In [1]: import numpy as np

In [2]: import numpy.linalg as la

In [3]: np.set_printoptions(precision=2, suppress=True, linewidth=200, sign=" ")

In [4]: tidy = lambda a: np.round(a, 2) + 0

In [5]: feats = np.array([[0, 0, 0, 0], [0, 0, 0, 1], [0, 0, 0, 0], [0, 1, 0, 0]])

In [6]: la.cond(feats) > 100
Out[6]: np.True_

In [7]: [round(float(x), 2) for x in la.svd(feats, compute_uv=False)[:3]]
Out[7]: [1.0, 1.0, 0.0]

In [8]: rk = la.matrix_rank(feats)

In [9]: rk
Out[9]: np.int64(2)

In [10]: ns = la.svd(feats)[2][rk:].T

In [11]: np.allclose(feats @ ns, 0)
Out[11]: True

In [12]: [int(la.matrix_rank(np.delete(feats, i, axis=0))) for i in range(4)]
Out[12]: [2, 1, 2, 1]

In [13]: J = np.array([[5.03, -3.62, 1.18, 1.77],
    ...:     [0.57, -0.48, 0.12, 0.33],
    ...:     [1.44, -0.72, 0.4, -0.08]])

In [14]: # null space of dimension 2

In [15]: Uu, sv, Vt = la.svd(J)

In [16]: evecs = Vt[:(sv > 1e-8).sum()]

In [17]: rng = np.random.default_rng(8017)

In [18]: x = J[0] + 2 * J[2] + rng.integers(2) * np.eye(4)[2]

In [19]: tidy(x)
Out[19]: array([ 7.91, -5.06,  2.98,  1.61])

In [20]: la.matrix_rank(np.vstack([J, x]))
Out[20]: np.int64(3)

In [21]: la.lstsq(J[:-1].T, J[-1])[2]
Out[21]: np.int32(2)

In [22]: np.unique(J.round(6), axis=0).shape
Out[22]: (3, 4)

In [23]: tidy(J @ la.pinv(J) @ J)
Out[23]: 
array([[ 5.03, -3.62,  1.18,  1.77],
       [ 0.57, -0.48,  0.12,  0.33],
       [ 1.44, -0.72,  0.4 , -0.08]])

In [24]: np.abs(np.diag(la.qr(J)[1])) > 1e-9
Out[24]: array([ True,  True, False])

In [25]: np.allclose(J[:-1].T @ la.lstsq(J[:-1].T, J[-1])[0], J[-1])
Out[25]: True

In [26]: J.reshape(2, -1)
Out[26]: 
array([[ 5.03, -3.62,  1.18,  1.77,  0.57, -0.48],
       [ 0.12,  0.33,  1.44, -0.72,  0.4 , -0.08]])

In [27]: J.reshape(-1, 2)
Out[27]: 
array([[ 5.03, -3.62],
       [ 1.18,  1.77],
       [ 0.57, -0.48],
       [ 0.12,  0.33],
       [ 1.44, -0.72],
       [ 0.4 , -0.08]])

In [28]: blk = J.reshape(3, 2, -1)

In [29]: blk[:, 0]
Out[29]: 
array([[ 5.03, -3.62],
       [ 0.57, -0.48],
       [ 1.44, -0.72]])

In [30]: np.einsum("ihd,jhd->hij", blk, blk).shape
Out[30]: (2, 3, 3)

In [31]: blk.shape
Out[31]: (3, 2, 2)

In [32]: tidy(np.einsum("ihd,ihd->ih", blk, blk))
Out[32]: 
array([[ 38.41,   4.53],
       [  0.56,   0.12],
       [  2.59,   0.17]])

In [33]: W0 = np.load("mat.npy")

In [34]: W0
Out[34]: 
array([[-3.3, -1.4, -2.2],
       [-0.1, -1.5,  0.1],
       [-0.5,  0.2, -0.4],
       [ 0.9, -0.2,  0.5],
       [-0.6, -1.4,  1.1],
       [-1.7, -1.7,  1. ],
       [ 1.4,  0.6,  0.5],
       [-0.9,  0.7,  0. ],
       [-0.3,  0.5, -0.3],
       [-0.3, -0.4,  2.8],
       [ 0.1, -0.2,  1.3],
       [ 0.1,  0.6,  1. ],
       [ 1.2,  1.5,  0. ],
       [-1.9,  1.5,  0.1],
       [ 3. , -5.5, -1.5],
       [-0.5, -0.2, -0.1],
       [ 1. , -0.4,  0.3]])

In [35]: O, r_ = la.qr(W0)

In [36]: tidy(r_)
Out[36]: 
array([[ 5.79, -1.63,  0.24],
       [ 0.  ,  6.57,  1.15],
       [ 0.  ,  0.  ,  4.39]])

In [37]: np.allclose(r_.T @ r_, W0.T @ W0)
Out[37]: True

In [38]: tidy(O.T @ O)
Out[38]: 
array([[ 1.,  0.,  0.],
       [ 0.,  1.,  0.],
       [ 0.,  0.,  1.]])

In [39]: tidy(np.trace(O @ O.T))
Out[39]: np.float64(3.0)

In [40]: tidy(abs(r_[0, 0])), tidy(la.norm(W0[:, 0]))
Out[40]: (np.float64(5.79), np.float64(5.79))

In [41]: tidy(np.abs(np.diag(r_)))
Out[41]: array([ 5.79,  6.57,  4.39])

In [42]: Ac = (W0 - W0.mean(axis=0)) / W0.std(axis=0)

In [43]: tidy(Ac.std(axis=0))
Out[43]: array([ 1.,  1.,  1.])

In [44]: coef = la.lstsq(np.delete(Ac, 1, axis=1), Ac[:, 1])[0]

In [45]: tidy(1 - np.var(Ac[:, 1] - np.delete(Ac, 1, axis=1) @ coef))
Out[45]: np.float64(0.19)

In [46]: tidy(coef)
Out[46]: array([-0.3 ,  0.33])

In [47]: P = W0 @ la.solve(W0.T @ W0, W0.T)

In [48]: tidy(la.eigvalsh(P))
Out[48]: array([ 0.,  0.,  0.,  0.,  0.,  0.,  0.,  0.,  0.,  0.,  0.,  0.,  0.,  0.,  1.,  1.,  1.])

In [49]: tidy(np.diag(P))
Out[49]: array([ 0.59,  0.06,  0.02,  0.03,  0.17,  0.31,  0.09,  0.03,  0.01,  0.44,  0.09,  0.05,  0.13,  0.13,  0.81,  0.01,  0.03])

In [50]: np.allclose(P @ P, P)
Out[50]: True

In [51]: tidy(P @ W0[:, 0])
Out[51]: array([-3.3, -0.1, -0.5,  0.9, -0.6, -1.7,  1.4, -0.9, -0.3, -0.3,  0.1,  0.1,  1.2, -1.9,  3. , -0.5,  1. ])

In [52]: D = la.norm(W0[:, None] - W0[None], axis=-1)

In [53]: D[9].round(6).argsort(kind="stable")[:4]
Out[53]: array([  9,  10,   4,  11])

In [54]: D.shape
Out[54]: (17, 17)

In [55]: np.unravel_index(D.round(6).argmax(), D.shape)
Out[55]: (np.int64(13), np.int64(14))

In [56]: np.flatnonzero(D[9] < D.mean() / 2)
Out[56]: array([ 9])

In [57]: la.matrix_rank(D ** 2)
Out[57]: np.int64(5)

In [58]: (D + 1e9 * np.eye(17)).round(6).argmin(axis=1)
Out[58]: array([  5,   4,   8,  16,   1,   4,   3,   8,   2,  10,  11,  10,   6,   7,   1,   2,   3])

In [59]: Ac = W0 - W0.mean(axis=1)
Traceback (most recent call last):
  Cell In[59], line 1
    Ac = W0 - W0.mean(axis=1)
ValueError: operands could not be broadcast together with shapes (17,3) (17,) 


In [60]: Ac = W0 - W0.mean(axis=0)

In [61]: Uu, sv, Vt = la.svd(Ac, full_matrices=False)

In [62]: tidy(sv)
Out[62]: array([ 7.13,  5.46,  3.85])

In [63]: np.abs(Uu[:, 0]).argmax()
Out[63]: np.int64(14)

In [64]: tidy(sv ** 2 / (sv ** 2).sum())
Out[64]: array([ 0.53,  0.31,  0.15])

In [65]: la.matrix_rank(Ac)
Out[65]: np.int64(3)

In [66]: (np.sign(Uu[:, 0]) == np.sign(Uu[0, 0])).astype(int)
Out[66]: array([ 1,  0,  1,  0,  0,  0,  1,  1,  1,  1,  1,  1,  1,  1,  0,  1,  0])

In [67]: theta = np.deg2rad(135)

In [68]: X = np.eye(3)

In [69]: X[np.ix_([2, 1], [2, 1])] = [[np.cos(theta), -np.sin(theta)], [np.sin(theta), np.cos(theta)]]

In [70]: tidy(X)
Out[70]: 
array([[ 1.  ,  0.  ,  0.  ],
       [ 0.  , -0.71,  0.71],
       [ 0.  , -0.71, -0.71]])

In [71]: Uu, sv, Vt = la.svd(X, full_matrices=False)

In [72]: tidy(Uu.T @ X @ Vt.T)
Out[72]: 
array([[ 1.,  0.,  0.],
       [ 0.,  1.,  0.],
       [ 0.,  0.,  1.]])

In [73]: tidy(Uu.T @ Uu)
Out[73]: 
array([[ 1.,  0.,  0.],
       [ 0.,  1.,  0.],
       [ 0.,  0.,  1.]])

In [74]: Vt @ Vt.T
Out[74]: 
array([[ 1.,  0.,  0.],
       [ 0.,  1.,  0.],
       [ 0.,  0.,  1.]])

In [75]: sv
Out[75]: array([ 1.,  1.,  1.])

In [76]: sv / sv[0]
Out[76]: array([ 1.,  1.,  1.])

In [77]: mat = np.load("run2.npy")

In [78]: mat
Out[78]: 
array([[ 0,  1,  0,  1],
       [ 1,  0,  1,  1],
       [ 0,  1,  0,  0],
       [ 1,  1,  0,  0]])

In [79]: Y = mat + rng.integers(-2, 3, (4, 3)) @ rng.integers(-2, 3, (3, 4))

In [80]: Y
Out[80]: 
array([[-1,  0, -2,  1],
       [ 3, -4, -4,  2],
       [-2, -3, -1, -1],
       [-1, -5,  2, -2]])

In [81]: la.matrix_rank(Y - mat, tol=1e-8)
Out[81]: np.int64(3)

In [82]: Y - mat
Out[82]: 
array([[-1, -1, -2,  0],
       [ 2, -4, -5,  1],
       [-2, -4, -1, -1],
       [-2, -6,  2, -2]])

In [83]: evals, evecs = la.eigh(mat)

In [84]: tidy(la.svd(mat, compute_uv=False))
Out[84]: array([ 2.17,  1.48,  1.  ,  0.31])

In [85]: tidy(evecs.T @ mat @ evecs)
Out[85]: 
array([[-1.48,  0.  ,  0.  ,  0.  ],
       [ 0.  , -1.  ,  0.  ,  0.  ],
       [ 0.  ,  0.  ,  0.31,  0.  ],
       [ 0.  ,  0.  ,  0.  ,  2.17]])

In [86]: (evals > 1e-8).sum(), (evals < -1e-8).sum()
Out[86]: (np.int64(2), np.int64(2))

In [87]: idx = rng.permutation(4)

In [88]: idx
Out[88]: array([ 1,  2,  3,  0])

In [89]: Y = mat[idx][:, idx]

In [90]: np.diag(Y)
Out[90]: array([ 0,  0,  0,  0])

In [91]: np.allclose(Y, mat)
Out[91]: False

In [92]: tidy(la.norm(mat, 1)), tidy(la.norm(mat, np.inf))
Out[92]: (np.float64(3.0), np.float64(3.0))

In [93]: tidy(la.norm(mat, "nuc"))
Out[93]: np.float64(4.96)

In [94]: la.norm(mat, axis=1).argmax()
Out[94]: np.int64(1)

In [95]: tidy(la.norm(mat, 2))
Out[95]: np.float64(2.17)

In [96]: tidy(la.norm(mat, axis=0))
Out[96]: array([ 1.41,  1.73,  1.  ,  1.41])

In [97]: tidy(la.norm(mat) ** 2 / la.norm(mat, 2) ** 2)
Out[97]: np.float64(1.7)

In [98]: tidy(la.norm(mat[0] - mat[1]))
Out[98]: np.float64(1.73)

In [99]: tidy(la.norm(mat[0], 1)), tidy(la.norm(mat[0], np.inf))
Out[99]: (np.float64(2.0), np.float64(1.0))

In [100]: Y = np.array([[0, -4], [4, -2], [5, 2]])

In [101]: E = np.kron(np.eye(3, dtype=int), Y)

In [102]: E
Out[102]: 
array([[ 0, -4,  0,  0,  0,  0],
       [ 4, -2,  0,  0,  0,  0],
       [ 5,  2,  0,  0,  0,  0],
       [ 0,  0,  0, -4,  0,  0],
       [ 0,  0,  4, -2,  0,  0],
       [ 0,  0,  5,  2,  0,  0],
       [ 0,  0,  0,  0,  0, -4],
       [ 0,  0,  0,  0,  4, -2],
       [ 0,  0,  0,  0,  5,  2]])

In [103]: x = np.array([0, 4, 2, 7, 6, 0])

In [104]: h1 = np.maximum(E @ x, 0)

In [105]: E * (h1 > 1e-9)[:, None]
Out[105]: 
array([[ 0,  0,  0,  0,  0,  0],
       [ 0,  0,  0,  0,  0,  0],
       [ 5,  2,  0,  0,  0,  0],
       [ 0,  0,  0,  0,  0,  0],
       [ 0,  0,  0,  0,  0,  0],
       [ 0,  0,  5,  2,  0,  0],
       [ 0,  0,  0,  0,  0,  0],
       [ 0,  0,  0,  0,  4, -2],
       [ 0,  0,  0,  0,  5,  2]])

In [106]: h1
Out[106]: array([  0,   0,   8,   0,   0,  24,   0,  24,  30])

In [107]: np.flatnonzero(h1 > 1e-9)
Out[107]: array([ 2,  5,  7,  8])

In [108]: tidy(np.tanh(E @ x))
Out[108]: array([-1., -1.,  1., -1., -1.,  1.,  0.,  1.,  1.])

In [109]: np.maximum(E @ (3 * x), 0)
Out[109]: array([  0,   0,  24,   0,   0,  72,   0,  72,  90])

In [110]: x = np.array([2, 2, 2, 1, 0, 2])

In [111]: target = E @ x

In [112]: coef, lr = np.zeros(6), 1 / la.norm(E, 2) ** 2

In [113]: for i in range(3):
     ...:     coef -= lr * E.T @ (E @ coef - target)
     ...:     if i % 1 == 0: print(i, round(la.norm(E @ coef - target), 2))
     ...: 
0 5.7
1 2.41
2 1.02

In [114]: tidy(coef)
Out[114]: array([ 2.02,  1.87,  2.01,  0.94,  0.02,  1.85])

In [115]: P = E @ la.solve(E.T @ E, E.T)

In [116]: tidy(np.diag(P))
Out[116]: array([ 0.67,  0.59,  0.74,  0.67,  0.59,  0.74,  0.67,  0.59,  0.74])

In [117]: tidy(P)
Out[117]: 
array([[ 0.67,  0.37, -0.29,  0.  ,  0.  ,  0.  ,  0.  ,  0.  ,  0.  ],
       [ 0.37,  0.59,  0.33,  0.  ,  0.  ,  0.  ,  0.  ,  0.  ,  0.  ],
       [-0.29,  0.33,  0.74,  0.  ,  0.  ,  0.  ,  0.  ,  0.  ,  0.  ],
       [ 0.  ,  0.  ,  0.  ,  0.67,  0.37, -0.29,  0.  ,  0.  ,  0.  ],
       [ 0.  ,  0.  ,  0.  ,  0.37,  0.59,  0.33,  0.  ,  0.  ,  0.  ],
       [ 0.  ,  0.  ,  0.  , -0.29,  0.33,  0.74,  0.  ,  0.  ,  0.  ],
       [ 0.  ,  0.  ,  0.  ,  0.  ,  0.  ,  0.  ,  0.67,  0.37, -0.29],
       [ 0.  ,  0.  ,  0.  ,  0.  ,  0.  ,  0.  ,  0.37,  0.59,  0.33],
       [ 0.  ,  0.  ,  0.  ,  0.  ,  0.  ,  0.  , -0.29,  0.33,  0.74]])

In [118]: np.trace(P)
Out[118]: np.float64(6.0)

In [119]: la.matrix_rank(np.eye(9) - P)
Out[119]: np.int64(3)

In [120]: np.allclose(P @ P, P)
Out[120]: True

In [121]: x = np.array([-3, 0, -2, 0, 0, 0, 3, 1, 1])

In [122]: tidy(la.eigvalsh(2 * P - np.eye(9)))
Out[122]: array([-1., -1., -1.,  1.,  1.,  1.,  1.,  1.,  1.])

In [123]: tidy(np.eye(9) - P)
Out[123]: 
array([[ 0.33, -0.37,  0.29,  0.  ,  0.  ,  0.  ,  0.  ,  0.  ,  0.  ],
       [-0.37,  0.41, -0.33,  0.  ,  0.  ,  0.  ,  0.  ,  0.  ,  0.  ],
       [ 0.29, -0.33,  0.26,  0.  ,  0.  ,  0.  ,  0.  ,  0.  ,  0.  ],
       [ 0.  ,  0.  ,  0.  ,  0.33, -0.37,  0.29,  0.  ,  0.  ,  0.  ],
       [ 0.  ,  0.  ,  0.  , -0.37,  0.41, -0.33,  0.  ,  0.  ,  0.  ],
       [ 0.  ,  0.  ,  0.  ,  0.29, -0.33,  0.26,  0.  ,  0.  ,  0.  ],
       [ 0.  ,  0.  ,  0.  ,  0.  ,  0.  ,  0.  ,  0.33, -0.37,  0.29],
       [ 0.  ,  0.  ,  0.  ,  0.  ,  0.  ,  0.  , -0.37,  0.41, -0.33],
       [ 0.  ,  0.  ,  0.  ,  0.  ,  0.  ,  0.  ,  0.29, -0.33,  0.26]])
